% python3 -q
>>> import numpy as np
>>> np.set_printoptions(suppress=True, linewidth=140)
>>> rnd = lambda a: np.round(a, 2) + 0
>>> data = np.load("test9.npy")
>>> data
array([[2, 1, 1, 1, 0, 2, 0, 1, 2],
       [1, 2, 1, 1, 1, 0, 2, 0, 1],
       [1, 1, 2, 1, 1, 1, 0, 2, 0],
       [1, 1, 1, 2, 1, 1, 1, 0, 2],
       [0, 1, 1, 1, 2, 1, 1, 1, 0],
       [2, 0, 1, 1, 1, 2, 1, 1, 1],
       [0, 2, 0, 1, 1, 1, 2, 1, 1],
       [1, 0, 2, 0, 1, 1, 1, 2, 1],
       [2, 1, 0, 2, 0, 1, 1, 1, 2]])
>>> # symmetric, so the eigenvalues are real
>>> evals, evecs = np.linalg.eigh(data)
>>> x = np.array([0, 5, 1, 3, 0, 4, 1, 1, 5])
>>> (np.sign(evecs[:, -1].round(6)) == np.sign(evecs[0, -1].round(6))).astype(int)
array([1, 1, 1, 1, 1, 1, 1, 1, 1])
>>> rnd(np.linalg.eigvalsh(data[1:, 1:]))
array([-1.52, -0.26,  0.51,  1.48,  1.57,  2.44,  3.5 ,  8.28])
>>> M2 = np.array([[1, 2, 0, 0, 1, 0, 1], [2, 2, 1, 1, 1, 2, 1], [2, 0, 2, 0, 1, 0, 2]])
>>> A = M2.T @ M2
>>> A
array([[9, 6, 6, 2, 5, 4, 7],
       [6, 8, 2, 2, 4, 4, 4],
       [6, 2, 5, 1, 3, 2, 5],
       [2, 2, 1, 1, 1, 2, 1],
       [5, 4, 3, 1, 3, 2, 4],
       [4, 4, 2, 2, 2, 4, 2],
       [7, 4, 5, 1, 4, 2, 6]])
>>> evals, evecs = np.linalg.eigh(A)
>>> rnd(np.linalg.eigvalsh(A @ A))
array([  0.  ,   0.  ,   0.  ,   0.  ,   5.34,  34.38, 774.28])
>>> evals.sum(), np.trace(A)
(np.float64(36.0), np.int64(36))
>>> (evals > 1e-8).sum(), (evals < -1e-8).sum()
(np.int64(3), np.int64(0))
>>> rnd(np.linalg.eigvalsh(A + 3 * np.eye(7)))
array([ 3.  ,  3.  ,  3.  ,  3.  ,  5.31,  8.86, 30.83])
>>> rnd(np.linalg.svd(A, compute_uv=False))
array([27.83,  5.86,  2.31,  0.  ,  0.  ,  0.  ,  0.  ])
>>> np.argsort(-np.linalg.norm(A, axis=0).round(6), kind="stable")[:3]
array([0, 1, 6])
>>> [round(float(x), 2) for x in np.linalg.svd(A, compute_uv=False)[:3]]
[27.83, 5.86, 2.31]
>>> np.linalg.matrix_rank(A, rtol=0.1)
np.int64(2)
>>> Q, evecs = np.linalg.qr(data[:, :5])[0], np.linalg.qr(data[:, 5:])[0]
>>> s = np.linalg.svd(Q.T @ evecs, compute_uv=False)
>>> (s > 0.9).sum()
np.int64(2)
>>> rnd(s)
array([0.98, 0.93, 0.69, 0.53])
>>> rnd(np.linalg.norm(Q @ Q.T - evecs @ evecs.T, 2))
np.float64(1.0)
>>> np.unique(A.round(6), axis=0).shape
(7, 7)
>>> rnd(A @ np.linalg.pinv(A) @ A)
array([[9., 6., 6., 2., 5., 4., 7.],
       [6., 8., 2., 2., 4., 4., 4.],
       [6., 2., 5., 1., 3., 2., 5.],
       [2., 2., 1., 1., 1., 2., 1.],
       [5., 4., 3., 1., 3., 2., 4.],
       [4., 4., 2., 2., 2., 4., 2.],
       [7., 4., 5., 1., 4., 2., 6.]])
>>> np.abs(np.diag(np.linalg.qr(A)[1])) > 1e-9
array([ True,  True, False,  True, False, False, False])
>>> np.linalg.lstsq(A[:-1].T, A[-1])[2]
np.int32(3)
>>> np.allclose(A[:-1].T @ np.linalg.lstsq(A[:-1].T, A[-1])[0], A[-1])
True
>>> rank = np.linalg.matrix_rank(A)
>>> rank
np.int64(3)
>>> ns = np.linalg.svd(A)[2][rank:].T
>>> ns.shape
(7, 4)
>>> np.allclose(A @ ns, 0)
True
>>> np.linalg.matrix_rank(A.T @ A), np.linalg.matrix_rank(A @ A.T)
(np.int64(3), np.int64(3))
>>> [int(np.linalg.matrix_rank(A[:i])) for i in range(1, len(A) + 1)]
[1, 2, 2, 3, 3, 3, 3]
>>> [int(np.linalg.matrix_rank(A[:, :j + 1])) for j in range(7)]
[1, 2, 2, 3, 3, 3, 3]
>>> X = np.loadtxt("a.csv", delimiter=",")
>>> X
array([[-1.5 ,  1.3 ,  1.6 , -1.6 , -2.1 ,  1.  , -1.4 ,  0.8 ],
       [-1.3 ,  0.5 , -0.8 , -0.41, -0.1 , -0.8 , -0.2 ,  0.2 ],
       [-1.5 ,  0.2 , -0.2 , -1.97,  1.5 , -0.3 , -0.8 ,  1.  ],
       [ 0.1 , -0.1 ,  1.7 , -0.22, -0.5 ,  0.9 , -0.9 ,  0.1 ],
       [ 0.9 , -0.7 , -0.4 ,  1.  , -0.9 , -0.5 ,  0.1 , -0.5 ],
       [-0.4 , -0.6 ,  1.9 , -0.22,  0.  ,  0.8 , -0.3 ,  0.1 ],
       [ 0.7 ,  1.7 ,  1.6 ,  0.02, -0.9 , -2.1 , -0.7 ,  0.  ],
       [-0.2 , -1.1 , -1.1 , -0.4 , -0.1 , -1.1 ,  0.  ,  0.2 ],
       [-0.4 ,  1.2 ,  0.6 ,  3.4 , -0.2 ,  1.  , -0.6 , -1.7 ],
       [ 0.6 ,  1.2 , -1.6 ,  2.04,  0.  , -2.2 ,  0.8 , -1.  ],
       [-0.4 ,  0.6 , -1.4 ,  0.23,  0.  ,  1.8 , -1.8 , -0.1 ],
       [ 0.4 , -1.3 ,  1.1 , -1.77,  1.  ,  0.3 , -1.4 ,  0.9 ],
       [ 0.7 , -1.3 , -1.2 ,  1.6 ,  0.  ,  1.  , -0.9 , -0.8 ],
       [ 0.8 , -0.9 ,  0.9 , -0.37,  1.3 ,  1.1 , -2.  ,  0.2 ],
       [ 1.2 ,  2.2 , -0.2 , -0.18,  0.7 , -0.5 , -0.1 ,  0.1 ],
       [-0.4 ,  0.8 , -0.6 , -0.22, -0.7 ,  0.1 ,  0.1 ,  0.1 ],
       [ 1.  ,  1.1 , -0.6 , -0.59,  2.2 , -1.4 , -1.9 ,  0.3 ],
       [-0.8 ,  0.5 , -0.2 ,  2.79, -0.3 , -0.1 ,  0.4 , -1.4 ],
       [ 0.5 ,  0.4 , -0.2 ,  0.63,  1.1 , -1.1 ,  0.3 , -0.3 ],
       [-0.1 ,  0.9 , -0.8 , -0.62,  0.1 , -0.1 , -0.3 ,  0.3 ],
       [ 1.  , -0.4 ,  1.3 , -1.84,  0.4 ,  0.1 ,  0.5 ,  0.9 ],
       [ 0.4 , -0.2 ,  0.  ,  2.57, -0.5 ,  0.4 , -0.1 , -1.3 ],
       [-0.4 ,  0.7 ,  1.1 ,  1.82,  0.4 ,  0.4 , -2.5 , -0.9 ],
       [ 1.6 ,  1.2 , -0.8 , -2.17,  0.7 , -0.7 , -2.7 ,  1.1 ],
       [ 0.  , -1.1 ,  0.6 , -0.01,  1.9 ,  0.  , -0.4 ,  0.  ],
       [-2.3 ,  0.5 ,  0.6 , -1.38, -0.2 , -0.4 , -0.5 ,  0.7 ],
       [ 0.1 ,  1.  ,  0.  ,  0.17,  0.6 ,  0.8 , -0.6 , -0.1 ],
       [-1.9 ,  0.1 , -0.2 , -4.2 , -0.5 ,  0.2 ,  0.5 ,  2.1 ],
       [-0.9 ,  0.2 ,  0.  , -0.83,  1.6 ,  1.  , -0.1 ,  0.4 ],
       [-0.4 , -0.4 , -1.1 ,  1.  , -0.4 , -2.1 , -0.1 , -0.5 ],
       [ 0.9 , -0.1 , -0.1 ,  0.62, -0.6 , -2.2 , -1.1 , -0.3 ],
       [-2.5 , -1.8 ,  1.8 ,  2.43,  0.6 ,  0.9 ,  1.5 , -1.2 ],
       [-0.1 ,  1.1 , -0.6 , -4.61, -0.2 , -0.7 ,  1.5 ,  2.3 ]])
>>> cent = X[[0, 22]].astype(float)
>>> for _ in range(7):
...     z = np.linalg.norm(X[:, None] - cent, axis=-1).argmin(axis=1)
...     cent = np.array([X[z == j].mean(axis=0) for j in range(2)])
... 
>>> z
array([0, 1, 0, 1, 1, 1, 1, 1, 1, 1, 1, 0, 1, 1, 1, 1, 1, 1, 1, 1, 0, 1, 1, 0, 1, 0, 1, 0, 0, 1, 1, 1, 0])
>>> rnd(cent[1] - cent[0])
array([ 0.6 , -0.13, -0.32,  2.98, -0.09, -0.26,  0.02, -1.49])
